>>> import numpy as np
>>> from numpy import linalg as LA
>>> np.set_printoptions(precision=2, suppress=True, linewidth=100, sign=" ")
>>> def rd(a):
...     return np.round(a, 2) + 0
... 
>>> E = np.load("block7.npy")
>>> E
array([[ 0.,  0.,  0.,  0.,  0.],
       [ 0.,  0.,  0.,  0., -9.],
       [ 0.,  0.,  0.,  0., -4.],
       [ 0.,  0.,  0.,  0.,  6.],
       [ 0., -9., -4.,  6.,  0.]])
>>> left, sig, Vt = LA.svd(E)
>>> np.argmax(sig[:-1] / (sig[1:] + 1e-6)) + 1
np.int64(2)
>>> M2 = left[:, :2] @ np.diag(sig[:2]) @ Vt[:2]
>>> LA.matrix_rank(E, rtol=0.05)
np.int64(2)
>>> LA.matrix_rank(M2)
np.int64(2)
>>> rd(M2)
array([[ 0.,  0.,  0.,  0.,  0.],
       [ 0.,  0.,  0.,  0., -9.],
       [ 0.,  0.,  0.,  0., -4.],
       [ 0.,  0.,  0.,  0.,  6.],
       [ 0., -9., -4.,  6.,  0.]])
>>> evals, vecs = LA.eigh(E)
>>> np.abs(vecs[:, -1]).round(6).argmax()
np.int64(4)
>>> np.unique(evals.round(6) + 0, return_counts=True)[1]
array([ 1,  3,  1])
>>> rd(LA.eigvalsh(E @ E))
array([   0.,    0.,    0.,  133.,  133.])
>>> rd(vecs.T @ E @ vecs)
array([[-11.53,   0.  ,   0.  ,   0.  ,   0.  ],
       [  0.  ,   0.  ,   0.  ,   0.  ,   0.  ],
       [  0.  ,   0.  ,   0.  ,   0.  ,   0.  ],
       [  0.  ,   0.  ,   0.  ,   0.  ,   0.  ],
       [  0.  ,   0.  ,   0.  ,   0.  ,  11.53]])
>>> rd(vecs @ np.diag(evals) @ vecs.T)
array([[ 0.,  0.,  0.,  0.,  0.],
       [ 0.,  0.,  0.,  0., -9.],
       [ 0.,  0.,  0.,  0., -4.],
       [ 0.,  0.,  0.,  0.,  6.],
       [ 0., -9., -4.,  6.,  0.]])
>>> rd(np.abs(vecs[:, -1]))
array([ 0.  ,  0.55,  0.25,  0.37,  0.71])
>>> np.diff(E, axis=0)
array([[ 0.,  0.,  0.,  0., -9.],
       [ 0.,  0.,  0.,  0.,  5.],
       [ 0.,  0.,  0.,  0., 10.],
       [ 0., -9., -4.,  6., -6.]])
>>> E.sum(axis=0)
array([ 0., -9., -4.,  6., -7.])
>>> hat = np.triu(np.array([[-6, -2, -1, 9, -6],
...     [-5, -6, 4, 1, -8],
...     [-9, -5, 7, 0, -7],
...     [8, 0, 1, -6, -9],
...     [5, -3, 6, 1, -5]]), 1) + np.eye(5)
>>> M2 = hat @ E @ LA.inv(hat)
>>> np.trace(M2), np.trace(E)
(np.float64(0.0), np.float64(0.0))
>>> LA.matrix_rank(M2)
np.int64(2)
>>> rd(LA.det(M2))
np.float64(0.0)
>>> [round(float(LA.det(E[:i, :i])), 2) + 0 for i in range(1, 6)]
[0.0, 0.0, 0.0, 0.0, 0.0]
>>> np.all(LA.eigvalsh(E) > 0)
np.False_
>>> rd(LA.eigvalsh(E).min())
np.float64(-11.53)
>>> A = np.loadtxt("test11.csv", delimiter=",")
>>> A
array([[ 2.77, -6.63,  6.1 , -3.35],
       [-1.78, -1.77, -8.31,  4.96],
       [-5.61, -5.97,  3.58, -4.48],
       [ 6.02, -0.51,  4.71,  6.43],
       [ 4.31,  1.03, -8.85,  1.44],
       [ 2.05,  9.02,  2.42,  2.92],
       [ 4.48, -2.98,  6.23, -5.68],
       [-2.88, -0.83, -9.49,  0.92],
       [-2.93,  7.86, -5.35, -1.04],
       [-8.53, -2.23,  1.03,  4.6 ],
       [ 7.72, -2.93,  4.73, -3.07],
       [-4.52,  0.49,  6.88,  5.66]])
>>> W2 = A[[3, 10]].astype(float)
>>> for _ in range(5):
...     labels = LA.norm(A[:, None] - W2, axis=-1).argmin(axis=1)
...     W2 = np.array([A[labels == j].mean(axis=0) for j in range(2)])
... 
>>> labels
array([ 1,  0,  1,  0,  0,  0,  1,  0,  0,  0,  1,  0])
>>> rd(W2[1] - W2[0])
array([ 3.37, -6.26,  7.28, -7.38])
>>> np.abs(W2[1] - W2[0]).argmax()
np.int64(3)
>>> np.bincount(labels)
array([ 8,  4])
>>> cov = np.cov(A, rowvar=False)
>>> rd(np.corrcoef(A[:, 0], A[:, 2])[0, 1])
np.float64(0.2)
>>> cov.shape
(4, 4)
>>> rd(np.median(A, axis=0))
array([ 0.13, -1.3 ,  3.  ,  1.18])
>>> np.argsort(-A.std(axis=0).round(6), kind="stable")
array([ 2,  0,  1,  3])
>>> rd(cov)
array([[26.45, -0.11,  6.73, -5.14],
       [-0.11, 22.55, -9.15,  7.13],
       [ 6.73, -9.15, 41.14, -5.94],
       [-5.14,  7.13, -5.94, 17.95]])
>>> np.argwhere(np.triu(np.abs(np.corrcoef(A.T)) > 0.8, 1))
array([], shape=(0, 2), dtype=int64)
>>> rd(np.polyfit(A[:, 0], A[:, 2], 1))
array([ 0.25,  0.28])
>>> m1 = np.loadtxt("arr.csv", delimiter=",")
>>> rd(m1)
array([[  1.72,   0.21, -12.96,  -9.29,  -5.29,   9.39,  -1.84],
       [  1.2 ,   0.58, -11.  ,  -7.93,  -4.01,   8.19,  -1.57],
       [  0.47,   0.96,  -8.42,  -6.09,  -2.42,   6.47,  -1.27],
       [ -0.26,   1.17,  -5.83,  -4.19,  -1.04,   4.53,  -1.07],
       [ -0.41,   1.18,  -5.3 ,  -3.79,  -0.79,   4.1 ,  -1.04],
       [ -0.65,   1.17,  -4.46,  -3.15,  -0.44,   3.37,  -1.01],
       [ -1.12,   0.71,  -1.99,  -1.19,   0.09,   0.96,  -0.99],
       [ -1.09,   0.53,  -1.56,  -0.85,   0.06,   0.53,  -0.94],
       [ -0.82,   0.21,  -0.92,  -0.41,  -0.06,   0.03,  -0.74],
       [ -0.66,   0.12,  -0.69,  -0.28,  -0.09,  -0.05,  -0.6 ],
       [ -0.54,   0.08,  -0.56,  -0.22,  -0.1 ,  -0.08,  -0.51],
       [ -0.51,   0.07,  -0.53,  -0.2 ,  -0.1 ,  -0.08,  -0.48],
       [  0.93,   0.16,   0.96,   0.28,   0.51,   0.47,   1.02],
       [  1.93,   0.59,   2.16,   0.6 ,   1.43,   1.2 ,   2.29],
       [  2.35,   0.83,   2.72,   0.75,   1.91,   1.54,   2.86],
       [  2.9 ,   1.2 ,   3.5 ,   0.97,   2.61,   2.01,   3.65],
       [  3.45,   1.6 ,   4.33,   1.2 ,   3.39,   2.5 ,   4.47],
       [  3.95,   2.02,   5.15,   1.44,   4.18,   2.98,   5.26],
       [  5.36,   3.37,   7.68,   2.21,   6.69,   4.36,   7.63],
       [  6.5 ,   4.63,   9.98,   2.94,   9.02,   5.54,   9.68],
       [  6.55,   4.69,  10.08,   2.97,   9.12,   5.59,   9.78],
       [  7.07,   5.32,  11.22,   3.35,  10.29,   6.15,  10.77],
       [  7.74,   6.16,  12.72,   3.84,  11.84,   6.86,  12.06],
       [  8.  ,   6.51,  13.33,   4.05,  12.48,   7.15,  12.58],
       [  9.12,   8.05,  16.05,   4.98,  15.31,   8.38,  14.88],
       [  9.55,   8.66,  17.14,   5.36,  16.45,   8.86,  15.77],
       [ 10.14,   9.55,  18.69,   5.9 ,  18.08,   9.53,  17.05]])
>>> # looks like rank 3
>>> left, sig, Vt = LA.svd(m1)
>>> vecs = Vt[:(sig > 1e-8).sum()]
>>> rng = np.random.default_rng(9451)
>>> x0 = m1[7] + -3 * m1[25] + rng.integers(2) * np.eye(7)[3]
>>> rd(x0)
array([-29.73, -25.46, -52.97, -15.92, -49.29, -26.05, -48.27])
>>> LA.matrix_rank(np.vstack([m1, x0]))
np.int64(4)
>>> rd(vecs.T @ vecs)
array([[ 0.53, -0.18,  0.13, -0.03, -0.2 ,  0.2 ,  0.34],
       [-0.18,  0.31, -0.01, -0.05,  0.37,  0.2 ,  0.02],
       [ 0.13, -0.01,  0.53,  0.31,  0.2 , -0.2 ,  0.23],
       [-0.03, -0.05,  0.31,  0.24,  0.08, -0.27,  0.03],
       [-0.2 ,  0.37,  0.2 ,  0.08,  0.53,  0.13,  0.09],
       [ 0.2 ,  0.2 , -0.2 , -0.27,  0.13,  0.53,  0.2 ],
       [ 0.34,  0.02,  0.23,  0.03,  0.09,  0.2 ,  0.32]])
>>> rd(LA.norm(x0 - vecs.T @ vecs @ x0))
np.float64(0.87)
